$ ipython --no-banner

In [1]: import numpy as np

In [2]: import numpy.linalg as la

In [3]: np.set_printoptions(precision=1, suppress=True, linewidth=140, sign=" ")

In [4]: m1 = np.loadtxt("run11.csv", delimiter=",")

In [5]: m1.round(1) + 0
Out[5]: 
array([[ 4.9,  2.2,  1.1, -0.5,  1.2, -3.1, -0.8,  0.7, -1.2,  0.6],
       [ 2.2, -2.4,  0.8, -0.2,  1.5, -1.3,  1.8,  1.4,  2.5,  0.1],
       [ 1.1,  0.8,  1.1, -0.3,  0.1,  0. , -1.5, -0.5, -0.3,  0.4],
       [-0.5, -0.2, -0.3, -1.5,  1.4, -1.7,  2.1, -0.6, -1.6, -2.5],
       [ 1.2,  1.5,  0.1,  1.4,  0.5, -0.6, -2.5,  0.6,  0.3,  1.2],
       [-3.1, -1.3,  0. , -1.7, -0.6,  3.6, -0.2, -1.1, -0.4, -0.3],
       [-0.8,  1.8, -1.5,  2.1, -2.5, -0.2,  0.8, -0.6, -2.5,  0.9],
       [ 0.7,  1.4, -0.5, -0.6,  0.6, -1.1, -0.6,  0.6, -0.8, -0.9],
       [-1.2,  2.5, -0.3, -1.6,  0.3, -0.4, -2.5, -0.8, -0.4, -1.1],
       [ 0.6,  0.1,  0.4, -2.5,  1.2, -0.3,  0.9, -0.9, -1.1, -0.1]])

In [6]: np.allclose(m1, m1.T)
Out[6]: True

In [7]: np.round(np.sort(np.abs(la.eigvals(m1))), 1) + 0
Out[7]: array([ 0.,  0.,  1.,  1.,  1.,  3.,  5.,  6.,  7.,  9.])

In [8]: la.cond(m1) > 100
Out[8]: np.True_

In [9]: np.round(la.norm(m1, 2) / la.norm(m1), 1)
Out[9]: np.float64(0.6)

In [10]: [round(float(x), 1) for x in la.svd(m1, compute_uv=False)[:3]]
Out[10]: [9.0, 7.0, 6.0]

In [11]: ev, evecs = la.eigh(m1)

In [12]: x = np.array([9, 2, 0, 8, 0, 0, 3, 5, 9, 3])

In [13]: np.round(x @ m1 @ x / (x @ x), 1), round(float(ev[0]), 1), round(float(ev[-1]), 1)
Out[13]: (np.float64(-1.2), -7.0, 9.0)

In [14]: M2 = np.array([[-2, 1],
    ...:     [-2, 3],
    ...:     [1, 3],
    ...:     [-2, -1],
    ...:     [1, -1],
    ...:     [2, -2],
    ...:     [2, -2],
    ...:     [-1, -1],
    ...:     [-3, 0],
    ...:     [0, -1]])

In [15]: np.vstack([m1, M2.T]).shape
Out[15]: (12, 10)

In [16]: la.matrix_rank(np.vstack([m1, M2.T]))
Out[16]: np.int64(10)

In [17]: E = np.diag(np.array([3, -2, -3, -3, -3]))

In [18]: E
Out[18]: 
array([[ 3,  0,  0,  0,  0],
       [ 0, -2,  0,  0,  0],
       [ 0,  0, -3,  0,  0],
       [ 0,  0,  0, -3,  0],
       [ 0,  0,  0,  0, -3]])

In [19]: # 5 blocks once reordered

In [20]: rng = np.random.default_rng(964)

In [21]: z = rng.permutation(5)

In [22]: M2 = E[:, z] * rng.choice([-1, 1], 5)

In [23]: M2
Out[23]: 
array([[ 0,  0,  0, -3,  0],
       [ 0,  2,  0,  0,  0],
       [ 0,  0,  3,  0,  0],
       [-3,  0,  0,  0,  0],
       [ 0,  0,  0,  0, -3]])

In [24]: U, _, vt = la.svd(E.T @ M2)

In [25]: z
Out[25]: array([ 3,  1,  2,  0,  4])

In [26]: U @ vt
Out[26]: 
array([[ 0.,  0.,  0., -1.,  0.],
       [ 0., -1.,  0.,  0.,  0.],
       [ 0.,  0., -1.,  0.,  0.],
       [ 1.,  0.,  0.,  0.,  0.],
       [ 0.,  0.,  0.,  0.,  1.]])

In [27]: W0 = np.load("a.npy")

In [28]: W0
Out[28]: 
array([[-1.3,  3.3, -1. , -0.2, -0.4],
       [ 0.8,  3.9, -1.7,  2.3, -2.8],
       [ 1.3,  0. , -0.3,  1.8, -0.8],
       [ 0. , -2.1,  1.5, -0.5, -0.2],
       [ 1.5, -1.5,  1.2, -1.2, -0.3],
       [ 0.7, -1.5, -1. , -1. ,  0.5],
       [-0.7,  0.3, -1.4, -0.3, -0.2],
       [ 0.3, -0.9,  1.6, -2.2,  0.6],
       [ 1.5, -2.4, -1. , -0.3,  0.1],
       [ 0.5, -4.5, -0.6,  1.3,  0.9]])

In [29]: M2 = np.c_[W0[:, :2] @ np.array([[0, 1], [3, 1]]), np.array([-3, 1, -2, 3, 2, 2, 2, 1, -3, -2])]

In [30]: M2
Out[30]: 
array([[  9.9,   2. ,  -3. ],
       [ 11.7,   4.7,   1. ],
       [  0. ,   1.3,  -2. ],
       [ -6.3,  -2.1,   3. ],
       [ -4.5,   0. ,   2. ],
       [ -4.5,  -0.8,   2. ],
       [  0.9,  -0.4,   2. ],
       [ -2.7,  -0.6,   1. ],
       [ -7.2,  -0.9,  -3. ],
       [-13.5,  -4. ,  -2. ]])

In [31]: la.matrix_rank(M2)
Out[31]: np.int64(3)

In [32]: x = np.array([2, 2, 2, -2, -2])

In [33]: (W0 * x).sum(axis=1)
Out[33]: array([  3.2,   7. ,   0. ,   0.2,   5.4,  -2.6,  -2.6,   5.2,  -3.4, -13.6])

In [34]: (W0 @ x).argmax()
Out[34]: np.int64(1)

In [35]: W0 @ np.ones(5)
Out[35]: array([ 0.4,  2.5,  2. , -1.3, -0.3, -2.3, -2.3, -0.6, -2.1, -2.4])

In [36]: np.einsum("ij,j->i", W0, x)
Out[36]: array([  3.2,   7. ,   0. ,   0.2,   5.4,  -2.6,  -2.6,   5.2,  -3.4, -13.6])

In [37]: cov = np.cov(W0, rowvar=False)

In [38]: cov
Out[38]: 
array([[ 0.9, -0.9,  0.2,  0.2, -0.1],
       [-0.9,  6.6, -1.3,  1. , -2. ],
       [ 0.2, -1.3,  1.5, -1. ,  0.5],
       [ 0.2,  1. , -1. ,  2. , -0.9],
       [-0.1, -2. ,  0.5, -0.9,  1.1]])

In [39]: cov.shape
Out[39]: (5, 5)

In [40]: theta = np.sort(rng.uniform(-2, 2, 26))

In [41]: J = np.c_[theta, theta ** 2, theta ** 3] @ np.array([[-2, -8, -1, -2, -9], [-9, -6, -2, -1, 4], [8, -9, 4, 3, -8]])

In [42]: J.round(1) + 0
Out[42]: 
array([[ -89.4,   59.3,  -35.2,  -22.1,   91.8],
       [ -55.7,   36.3,  -21.2,  -12.5,   60.3],
       [ -35.4,   23.3,  -12.9,   -7. ,   41. ],
       [ -23.2,   15.8,   -8.1,   -3.9,   29.2],
       [ -20.8,   14.4,   -7.2,   -3.4,   26.8],
       [ -16.8,   12.1,   -5.7,   -2.4,   22.9],
       [  -9.4,    7.8,   -2.9,   -0.8,   15.1],
       [  -3.2,    4.2,   -0.8,    0.3,    7.8],
       [  -0.7,    2.4,   -0.1,    0.4,    3.9],
       [  -0.6,    2.3,    0. ,    0.4,    3.6],
       [  -0.1,   -0.3,    0. ,   -0.1,   -0.4],
       [  -1.3,   -3.5,   -0.4,   -0.6,   -2.8],
       [  -1.4,   -3.7,   -0.4,   -0.7,   -2.9],
       [  -1.9,   -5.4,   -0.5,   -0.8,   -3.8],
       [  -2.6,   -8.3,   -0.5,   -0.9,   -5.4],
       [  -2.8,   -9.3,   -0.4,   -0.9,   -5.9],
       [  -3.2,  -13.8,   -0.1,   -0.8,   -8.2],
       [  -3.3,  -18.3,    0.4,   -0.4,  -10.5],
       [  -3.1,  -21.7,    0.8,   -0.1,  -12.3],
       [   3. ,  -53.4,    6.9,    4.4,  -30. ],
       [   3.5,  -55. ,    7.3,    4.7,  -31. ],
       [   3.9,  -56.3,    7.6,    4.9,  -31.7],
       [  12.3,  -81.9,   13.9,    9.8,  -47.2],
       [  17.1,  -94.8,   17.3,   12.4,  -55.2],
       [  22.1, -107.3,   20.7,   15. ,  -63. ],
       [  22.9, -109.3,   21.3,   15.4,  -64.3]])

In [43]: W2 = J[[19, 2]].astype(float)

In [44]: for _ in range(6):
    ...:     z = la.norm(J[:, None] - W2, axis=-1).argmin(axis=1)
    ...:     W2 = np.array([J[z == j].mean(axis=0) for j in range(2)])
    ...: 

In [45]: z
Out[45]: array([ 1,  1,  1,  1,  1,  1,  1,  1,  1,  1,  1,  1,  1,  1,  1,  1,  1,  1,  1,  0,  0,  0,  0,  0,  0,  0])

In [46]: np.abs(W2[1] - W2[0]).argmax()
Out[46]: np.int64(1)

In [47]: W2[1] - W2[0]
Out[47]: array([-26.6,  84.6, -18.6, -12.5,  59.2])

In [48]: np.bincount(z)
Out[48]: array([  7,  19])

In [49]: cen = J - J.mean(axis=0)

In [50]: U, sig, vt = la.svd(cen, full_matrices=False)

In [51]: sig.round(1) + 0
Out[51]: array([ 305.8,   70.6,   15.6,    0. ,    0. ])

In [52]: np.round(sig ** 2 / (sig ** 2).sum(), 1) + 0
Out[52]: array([ 0.9,  0.1,  0. ,  0. ,  0. ])

In [53]: la.matrix_rank(cen)
Out[53]: np.int64(3)

In [54]: np.abs(U[:, 0]).argmax()
Out[54]: np.int64(0)

In [55]: (np.sign(U[:, 0]) == np.sign(U[0, 0])).astype(int)
Out[55]: array([ 1,  1,  1,  1,  1,  1,  1,  1,  1,  1,  1,  1,  1,  1,  1,  1,  0,  0,  0,  0,  0,  0,  0,  0,  0,  0])

In [56]: np.searchsorted(np.cumsum(sig ** 2) / (sig ** 2).sum(), 0.9) + 1
Out[56]: np.int64(1)

In [57]: d = la.norm(W0[:, None] - W0[None], axis=-1)

In [58]: la.norm(W0 - W0.mean(axis=0), axis=1)
Out[58]: array([ 4.3,  5.8,  2.2,  2.5,  2.4,  1.7,  1.8,  3. ,  2.3,  4.3])

In [59]: d.mean(axis=1).argmax()
Out[59]: np.int64(1)

In [60]: d.shape
Out[60]: (10, 10)

In [61]: d[:5, :5]
Out[61]: 
array([[ 0. ,  4.2,  4.7,  6.1,  6.1],
       [ 4.2,  0. ,  4.7,  7.8,  7.5],
       [ 4.7,  4.7,  0. ,  3.9,  3.7],
       [ 6.1,  7.8,  3.9,  0. ,  1.8],
       [ 6.1,  7.5,  3.7,  1.8,  0. ]])

In [62]: X = np.load("case19.npy")

In [63]: X
Out[63]: 
array([[ 0. ,  0. , -0.6, -0.5,  0. , -1. ,  0.2],
       [ 0.1,  0.8, -1. ,  0.6,  0.8,  0.6, -1.4],
       [ 0.1,  0. , -1.1, -0.7,  1.3,  0.6, -0.4],
       [-0.2, -1. , -0.5,  0.1,  1.4,  0. , -1.3],
       [-0.3, -0.5,  0.6,  0.6, -0.6, -0.1,  0.9],
       [ 0.2, -0.9, -0.5, -0.1,  1.3,  0.1, -1.7]])

In [64]: M2 = X / np.sqrt((X ** 2).mean(axis=1, keepdims=True))

In [65]: np.round(X - X.mean(axis=1, keepdims=True), 1) + 0
Out[65]: 
array([[ 0.3,  0.3, -0.3, -0.2,  0.3, -0.7,  0.5],
       [ 0. ,  0.7, -1.1,  0.5,  0.7,  0.5, -1.5],
       [ 0.1,  0. , -1.1, -0.7,  1.3,  0.6, -0.4],
       [ 0. , -0.8, -0.3,  0.3,  1.6,  0.2, -1.1],
       [-0.4, -0.6,  0.5,  0.5, -0.7, -0.2,  0.8],
       [ 0.4, -0.7, -0.3,  0.1,  1.5,  0.3, -1.5]])

In [66]: M2[0]
Out[66]: array([ 0. ,  0. , -1.2, -1. ,  0. , -2.1,  0.4])

In [67]: M2 = np.array([[2, 8, 0, 0, 8, 3, 8, 2, 2, 7],
    ...:     [3, 6, 7, 3, 7, 6, 0, 8, 3, 7],
    ...:     [9, 7, 3, 9, 8, 1, 1, 5, 7, 2],
    ...:     [1, 3, 5, 7, 3, 7, 9, 2, 1, 5],
    ...:     [9, 5, 5, 2, 4, 2, 3, 0, 7, 7],
    ...:     [7, 4, 9, 8, 7, 9, 5, 5, 1, 3],
    ...:     [5, 0, 4, 4, 2, 0, 3, 2, 1, 9],
    ...:     [7, 6, 6, 9, 0, 3, 1, 6, 0, 8],
    ...:     [6, 3, 2, 5, 9, 6, 8, 2, 7, 8],
    ...:     [8, 4, 0, 7, 4, 1, 5, 9, 4, 9]])

In [68]: feats = M2 - M2.T

In [69]: feats
Out[69]: 
array([[ 0,  5, -9, -1, -1, -4,  3, -5, -4, -1],
       [-5,  0,  0,  0,  2,  2,  0,  2,  0,  3],
       [ 9,  0,  0,  4,  3, -8, -3, -1,  5,  2],
       [ 1,  0, -4,  0,  1, -1,  5, -7, -4, -2],
       [ 1, -2, -3, -1,  0, -5,  1,  0, -2,  3],
       [ 4, -2,  8,  1,  5,  0,  5,  2, -5,  2],
       [-3,  0,  3, -5, -1, -5,  0,  1, -7,  4],
       [ 5, -2,  1,  7,  0, -2, -1,  0, -2, -1],
       [ 4,  0, -5,  4,  2,  5,  7,  2,  0,  4],
       [ 1, -3, -2,  2, -3, -2, -4,  1, -4,  0]])

In [70]: # skew-symmetric

In [71]: z = rng.permutation(10)

In [72]: M2 = feats[:, z] * rng.choice([-1, 1], 10)

In [73]: M2
Out[73]: 
array([[ 4, -5, -1, -1, -4, -5,  1,  0,  3, -9],
       [ 0,  0,  0,  3,  2,  2, -2, -5,  0,  0],
       [-5,  0,  4,  2, -8, -1, -3,  9, -3,  0],
       [ 4,  0,  0, -2, -1, -7, -1,  1,  5, -4],
       [ 2,  2, -1,  3, -5,  0,  0,  1,  1, -3],
       [ 5,  2,  1,  2,  0,  2, -5,  4,  5,  8],
       [ 7,  0, -5,  4, -5,  1,  1, -3,  0,  3],
       [ 2,  2,  7, -1, -2,  0,  0,  5, -1,  1],
       [ 0,  0,  4,  4,  5,  2, -2,  4,  7, -5],
       [ 4,  3,  2,  0, -2,  1,  3,  1, -4, -2]])

In [74]: U, _, vt = la.svd(feats.T @ M2)

In [75]: np.round(la.lstsq(feats, M2)[0], 1) + 0
Out[75]: 
array([[ 0.,  0.,  0.,  0.,  0.,  0.,  0.,  1.,  0.,  0.],
       [ 0., -1.,  0.,  0.,  0.,  0.,  0.,  0.,  0.,  0.],
       [ 0.,  0.,  0.,  0.,  0.,  0.,  0.,  0.,  0.,  1.],
       [ 0.,  0.,  1.,  0.,  0.,  0.,  0.,  0.,  0.,  0.],
       [ 0.,  0.,  0.,  0.,  0.,  0., -1.,  0.,  0.,  0.],
       [ 0.,  0.,  0.,  0.,  1.,  0.,  0.,  0.,  0.,  0.],
       [ 0.,  0.,  0.,  0.,  0.,  0.,  0.,  0.,  1.,  0.],
       [ 0.,  0.,  0.,  0.,  0.,  1.,  0.,  0.,  0.,  0.],
       [-1.,  0.,  0.,  0.,  0.,  0.,  0.,  0.,  0.,  0.],
       [ 0.,  0.,  0.,  1.,  0.,  0.,  0.,  0.,  0.,  0.]])

In [76]: np.round(U @ vt, 1) + 0
Out[76]: 
array([[ 0.,  0.,  0.,  0.,  0.,  0.,  0.,  1.,  0.,  0.],
       [ 0., -1.,  0.,  0.,  0.,  0.,  0.,  0.,  0.,  0.],
       [ 0.,  0.,  0.,  0.,  0.,  0.,  0.,  0.,  0.,  1.],
       [ 0.,  0.,  1.,  0.,  0.,  0.,  0.,  0.,  0.,  0.],
       [ 0.,  0.,  0.,  0.,  0.,  0., -1.,  0.,  0.,  0.],
       [ 0.,  0.,  0.,  0.,  1.,  0.,  0.,  0.,  0.,  0.],
       [ 0.,  0.,  0.,  0.,  0.,  0.,  0.,  0.,  1.,  0.],
       [ 0.,  0.,  0.,  0.,  0.,  1.,  0.,  0.,  0.,  0.],
       [-1.,  0.,  0.,  0.,  0.,  0.,  0.,  0.,  0.,  0.],
       [ 0.,  0.,  0.,  1.,  0.,  0.,  0.,  0.,  0.,  0.]])

In [77]: arr = np.load("data.npy")

In [78]: arr
Out[78]: 
array([[-5,  1,  0,  0],
       [-1, -3,  0,  0],
       [ 0,  0, -5,  1],
       [ 0,  0, -1, -3]])

In [79]: # 2 groups of indices that never mix

In [80]: M2 = la.inv(arr)

In [81]: (np.abs(M2) > 1e-9).astype(int)
Out[81]: 
array([[ 1,  1,  0,  0],
       [ 1,  1,  0,  0],
       [ 0,  0,  1,  1],
       [ 0,  0,  1,  1]])

In [82]: np.round(la.det(arr) * la.det(M2), 1)
Out[82]: np.float64(1.0)

In [83]: arr @ M2
Out[83]: 
array([[ 1.,  0.,  0.,  0.],
       [ 0.,  1.,  0.,  0.],
       [ 0.,  0.,  1.,  0.],
       [ 0.,  0.,  0.,  1.]])

In [84]: la.det(arr) * M2
Out[84]: 
array([[-48., -16.,  -0.,  -0.],
       [ 16., -80.,  -0.,  -0.],
       [ -0.,  -0., -48., -16.],
       [ -0.,  -0.,  16., -80.]])

In [85]: np.allclose(M2, arr.T)
Out[85]: False

In [86]: round(la.slogdet(arr)[0], 1)
Out[86]: np.float64(1.0)

In [87]: def softmax(z):
    ...:     e = np.exp(z - z.max(axis=-1, keepdims=True))
    ...:     return e / e.sum(axis=-1, keepdims=True)
    ...: 

In [88]: np.round(softmax(arr[3] + 5), 1) + 0
Out[88]: array([ 0.4,  0.4,  0.2,  0. ])

In [89]: att = arr @ arr.T / np.sqrt(4)

In [90]: np.round(softmax(att)[3] @ arr, 1) + 0
Out[90]: array([ 0. ,  0. , -1.1, -2.9])

In [91]: theta = np.radians(56)

In [92]: R = np.eye(4)

In [93]: R[0, 0] = R[2, 2] = np.cos(theta)

In [94]: R[0, 2], R[2, 0] = -np.sin(theta), np.sin(theta)

In [95]: R
Out[95]: 
array([[ 0.6,  0. , -0.8,  0. ],
       [ 0. ,  1. ,  0. ,  0. ],
       [ 0.8,  0. ,  0.6,  0. ],
       [ 0. ,  0. ,  0. ,  1. ]])

In [96]: M2 = arr @ R.T

In [97]: la.svd(arr, compute_uv=False), la.svd(M2, compute_uv=False)
Out[97]: (array([ 5.1,  5.1,  3.1,  3.1]), array([ 5.1,  5.1,  3.1,  3.1]))

In [98]: M2
Out[98]: 
array([[-2.8,  1. , -4.1,  0. ],
       [-0.6, -3. , -0.8,  0. ],
       [ 4.1,  0. , -2.8,  1. ],
       [ 0.8,  0. , -0.6, -3. ]])

In [99]: round(float(la.det(R)), 1), round(np.trace(R), 1)
Out[99]: (1.0, np.float64(3.1))

In [100]: np.allclose(la.norm(arr, axis=1), la.norm(M2, axis=1))
Out[100]: True

In [101]: ev, evecs = la.eig(arr)

In [102]: np.sort(la.eigvals(la.inv(arr)))
Out[102]: array([-0.2, -0.2, -0.2, -0.2])

In [103]: ev
Out[103]: array([-4., -4., -4., -4.])

In [104]: np.sort(la.eigvals(arr.T))
Out[104]: array([-4., -4., -4., -4.])

In [105]: arr @ evecs[:, 0] - ev[0] * evecs[:, 0]
Out[105]: array([ 0.,  0.,  0.,  0.])
